% python3 -q
>>> import numpy as np
>>> np.set_printoptions(precision=1, suppress=True, linewidth=120, floatmode="fixed")
>>> A = np.load("test11.npy")
>>> A
array([[-18,  -2,   2,   2,   1],
       [  2,  19,   2,  -1,  -1],
       [  0,   0, -21,   2,  -2],
       [  0,   1,  -1,  59,  -2],
       [  1,  -2,  -1,   1, -19]])
>>> rng = np.random.default_rng(339)
>>> other = A + rng.integers(-2, 3, (5, 1)) @ rng.integers(-2, 3, (1, 5))
>>> other
array([[-22,  -6,  -2,  -2,   5],
       [  0,  17,   0,  -3,   1],
       [  2,   2, -19,   4,  -4],
       [  4,   5,   3,  63,  -6],
       [ -3,  -6,  -5,  -3, -15]])
>>> np.linalg.matrix_rank(other - A, tol=1e-8)
np.int64(1)
>>> np.abs(other - A).sum(axis=1)
array([20, 10, 10, 20, 20])
>>> np.round(np.linalg.svd(other - A, compute_uv=False), 1) + 0
array([16.7,  0.0,  0.0,  0.0,  0.0])
>>> u = np.array([2, 1, 0, 5])
>>> arr = np.outer(rng.normal(size=14), u) + 0.1 * rng.normal(size=(14, 4))
>>> arr.round(1) + 0
array([[ 1.0,  0.5,  0.1,  2.3],
       [ 2.4,  1.2, -0.1,  5.9],
       [ 0.3,  0.0, -0.1,  0.8],
       [ 1.9,  0.8, -0.1,  4.1],
       [ 0.5,  0.3,  0.0,  1.5],
       [-0.5, -0.2,  0.1, -1.2],
       [ 1.0,  0.4,  0.0,  2.3],
       [-2.1, -1.1, -0.1, -5.3],
       [ 0.9,  0.5,  0.1,  2.1],
       [ 0.8,  0.4,  0.2,  2.0],
       [-2.9, -1.4,  0.0, -7.2],
       [ 1.9,  0.9,  0.0,  4.6],
       [ 0.0, -0.1, -0.2, -0.1],
       [ 2.2,  0.9,  0.2,  5.5]])
>>> Xs = (arr - arr.mean(axis=0)) / arr.std(axis=0)
>>> Xs.std(axis=0)
array([1.0, 1.0, 1.0, 1.0])
>>> np.argwhere(np.abs(Xs) > 2)
array([[10,  0],
       [10,  1],
       [10,  3]])
>>> beta = np.linalg.lstsq(np.delete(Xs, 3, axis=1), Xs[:, 3])[0]
>>> round(float(1 - np.var(Xs[:, 3] - np.delete(Xs, 3, axis=1) @ beta)), 1)
1.0
>>> lab = arr[:, 2] > np.median(arr[:, 2])
>>> u = arr[lab].mean(axis=0) - arr[~lab].mean(axis=0)
>>> np.argsort(-np.abs(u).round(6), kind="stable")
array([3, 0, 1, 2])
>>> lab.astype(int)
array([1, 0, 0, 0, 0, 1, 1, 0, 1, 1, 0, 1, 0, 1])
>>> ((arr - arr.mean(axis=0)) @ u > 0).astype(int)
array([1, 1, 0, 1, 1, 0, 1, 0, 1, 1, 0, 1, 0, 1])
>>> J = np.load("layer0.npy")
>>> J
array([[  0,  -4,  11,  -9],
       [  4,   0,  -9,  -9],
       [-11,   9,   0,  12],
       [  9,   9, -12,   0]])
>>> # skew, so no eigenvalue has a real part
>>> w1 = np.array([[5, 4, 5, 0, 3, -3],
...     [4, -5, 4, 2, -4, 4],
...     [3, -4, 4, 0, 4, -2],
...     [-1, -3, -5, -1, 2, 0]])
>>> beta = np.array([5, 5, 3, 5, 3, 1])
>>> act = np.maximum(J @ w1 + beta, 0)
>>> np.linalg.matrix_rank(act)
np.int64(4)
>>> act
array([[31,  8, 76,  6, 45,  0],
       [ 7, 84, 32, 14,  0,  7],
       [ 0,  0,  0, 11,  0, 70],
       [50, 44, 36, 23,  0, 34]])
>>> basis = np.array([[0, 0, 0], [1, 0, 3], [1, 1, 0], [2, 2, 3], [3, 2, 1], [2, 0, 0]])
>>> (act @ basis).round(6).argmax(axis=1)
array([0, 2, 0, 2])
>>> M = np.load("data.npy")
>>> M
array([[ -2.5, -27.8,  28.6, -22.2],
       [ 35.0,  -8.4, -15.6,  -4.6],
       [ -1.3, -29.1,  28.7, -20.7],
       [ 32.5,  -6.1, -17.5,  -4.2],
       [  4.0,   2.2,  27.1,   2.5],
       [ -1.4, -29.7,  27.0, -22.5],
       [ -1.8, -28.7,  27.3, -21.9],
       [ -1.8, -28.0,  29.5, -20.3],
       [ 33.9,  -8.8, -16.8,  -4.8],
       [ 32.5,  -7.1, -17.5,  -4.1],
       [ -3.2, -28.0,  28.5, -21.9],
       [ -2.2, -29.1,  27.8, -21.4],
       [ -3.6, -28.7,  28.3, -23.4],
       [ 33.9,  -8.6, -16.7,  -5.2],
       [  2.8,   2.8,  28.0,   2.5],
       [ -2.6, -27.2,  28.7, -23.2],
       [ 32.9,  -8.6, -15.1,  -4.1],
       [ 32.7,  -7.0, -16.2,  -3.6],
       [ 33.4,  -8.7, -16.7,  -5.2],
       [  3.4,   1.5,  29.7,   4.7],
       [  5.1,   2.6,  28.8,   4.4]])
>>> Xs = (M - M.mean(axis=0)) / M.std(axis=0)
>>> np.argwhere(np.abs(Xs) > 2)
array([], shape=(0, 2), dtype=int64)
>>> Xs.std(axis=0)
array([1.0, 1.0, 1.0, 1.0])
>>> beta = np.linalg.lstsq(np.delete(Xs, 2, axis=1), Xs[:, 2])[0]
>>> np.abs(beta).argmax()
np.int64(0)
>>> O, Rm = np.linalg.qr(M)
>>> round(abs(Rm[0, 0]), 1), np.round(np.linalg.norm(M[:, 0]), 1)
(np.float64(95.0), np.float64(95.0))
>>> np.allclose(Rm.T @ Rm, M.T @ M)
True
>>> Rm
array([[ 95.0, -15.8, -47.9,  -7.3],
       [  0.0,  87.1, -76.9,  66.9],
       [  0.0,   0.0, -66.3,  -3.2],
       [  0.0,   0.0,   0.0,   4.6]])
>>> O @ Rm
array([[ -2.5, -27.8,  28.6, -22.2],
       [ 35.0,  -8.4, -15.6,  -4.6],
       [ -1.3, -29.1,  28.7, -20.7],
       [ 32.5,  -6.1, -17.5,  -4.2],
       [  4.0,   2.2,  27.1,   2.5],
       [ -1.4, -29.7,  27.0, -22.5],
       [ -1.8, -28.7,  27.3, -21.9],
       [ -1.8, -28.0,  29.5, -20.3],
       [ 33.9,  -8.8, -16.8,  -4.8],
       [ 32.5,  -7.1, -17.5,  -4.1],
       [ -3.2, -28.0,  28.5, -21.9],
       [ -2.2, -29.1,  27.8, -21.4],
       [ -3.6, -28.7,  28.3, -23.4],
       [ 33.9,  -8.6, -16.7,  -5.2],
       [  2.8,   2.8,  28.0,   2.5],
       [ -2.6, -27.2,  28.7, -23.2],
       [ 32.9,  -8.6, -15.1,  -4.1],
       [ 32.7,  -7.0, -16.2,  -3.6],
       [ 33.4,  -8.7, -16.7,  -5.2],
       [  3.4,   1.5,  29.7,   4.7],
       [  5.1,   2.6,  28.8,   4.4]])
>>> np.abs(np.diag(Rm))
array([95.0, 87.1, 66.3,  4.6])
>>> K = np.load("w.npy")
>>> K
array([[0, 0],
       [0, 0],
       [0, 0],
       [5, 0],
       [0, 0]])
>>> # row 1 repeats row 0
>>> [round(float(x), 1) for x in np.linalg.svd(K, compute_uv=False)[:3]]
[5.0, 0.0]
>>> np.linalg.cond(K) > 100
np.True_
>>> rank = np.linalg.matrix_rank(K)
>>> rank
np.int64(1)
>>> null = np.linalg.svd(K)[2][rank:].T
>>> null @ null.T
array([[0.0, 0.0],
       [0.0, 1.0]])
>>> [int(np.linalg.matrix_rank(K[:, :j + 1])) for j in range(2)]
[1, 1]
>>> [int(np.linalg.matrix_rank(np.delete(K, i, axis=0))) for i in range(5)]
[1, 1, 1, 0, 1]
>>> K @ null
array([[0.0],
       [0.0],
       [0.0],
       [0.0],
       [0.0]])
>>> np.allclose(K @ null, 0)
True
>>> feats = np.array([[5, 1, 3, -1, 3],
...     [1, 13, -1, -13, 7],
...     [3, -1, 2, 1, 1],
...     [-1, -13, 1, 13, -7],
...     [3, 7, 1, -7, 5]])
>>> Uu, sig, vt = np.linalg.svd(feats)
>>> evecs = vt[:(sig > 1e-8).sum()]
>>> vec = feats[0] + 4 * feats[4] + rng.integers(2) * np.eye(5)[1]
>>> vec
array([ 17.0,  29.0,   7.0, -29.0,  23.0])
>>> np.linalg.matrix_rank(np.vstack([feats, vec]))
np.int64(2)
>>> round(np.linalg.norm(vec - evecs.T @ evecs @ vec), 1)
np.float64(0.0)
>>> np.round(evecs.T @ evecs, 1) + 0
array([[ 0.6,  0.0,  0.4,  0.0,  0.3],
       [ 0.0,  0.4, -0.1, -0.4,  0.2],
       [ 0.4, -0.1,  0.3,  0.1,  0.2],
       [ 0.0, -0.4,  0.1,  0.4, -0.2],
       [ 0.3,  0.2,  0.2, -0.2,  0.2]])
>>> mat = np.array([[0.4, -1.5, -0.6, 1.0, -1.6],
...     [1.2, -0.1, -0.2, -0.6, 0.3],
...     [-0.7, 0.2, 0.7, 0.1, -0.1],
...     [-0.8, 0.0, -1.2, 0.5, 0.8],
...     [3.0, -0.2, 0.7, 1.1, -0.3]])
>>> mat
array([[ 0.4, -1.5, -0.6,  1.0, -1.6],
       [ 1.2, -0.1, -0.2, -0.6,  0.3],
       [-0.7,  0.2,  0.7,  0.1, -0.1],
       [-0.8,  0.0, -1.2,  0.5,  0.8],
       [ 3.0, -0.2,  0.7,  1.1, -0.3]])
>>> vec = np.array([5, 5, 0, 4, 1])
>>> mat @ vec
array([-3.1,  3.4, -2.2, -1.2, 18.1])
>>> (mat @ vec).argmax()
np.int64(4)
>>> vec = np.array([7, 2, 7, 6, 8])
>>> rhs = mat @ vec
>>> rhs
array([-11.2,   5.6,   0.2,  -4.6,  29.7])
>>> np.linalg.solve(mat, rhs + mat[:, 3])
array([7.0, 2.0, 7.0, 7.0, 8.0])
>>> np.round(np.linalg.solve(mat.T, mat[2]), 1) + 0
array([0.0, 0.0, 1.0, 0.0, 0.0])
>>> np.linalg.solve(mat, -3 * rhs)
array([-21.0,  -6.0, -21.0, -18.0, -24.0])
>>> other = np.linalg.inv(mat)
>>> other.round(1) + 0
array([[-0.1, -0.1, -0.6, -0.2,  0.2],
       [-1.0, -3.2, -4.1, -1.3,  0.1],
       [ 0.2,  1.3,  2.4,  0.3,  0.1],
       [ 0.0, -0.6,  0.1,  0.4,  0.4],
       [ 0.2,  2.2,  2.9,  1.3,  0.1]])
>>> np.round(np.linalg.inv(other), 1) + 0
array([[ 0.4, -1.5, -0.6,  1.0, -1.6],
       [ 1.2, -0.1, -0.2, -0.6,  0.3],
       [-0.7,  0.2,  0.7,  0.1, -0.1],
       [-0.8,  0.0, -1.2,  0.5,  0.8],
       [ 3.0, -0.2,  0.7,  1.1, -0.3]])
>>> (np.abs(other) > 1e-9).astype(int)
array([[1, 1, 1, 1, 1],
       [1, 1, 1, 1, 1],
       [1, 1, 1, 1, 1],
       [1, 1, 1, 1, 1],
       [1, 1, 1, 1, 1]])
>>> np.round(np.linalg.slogdet(mat)[0], 1)
np.float64(-1.0)
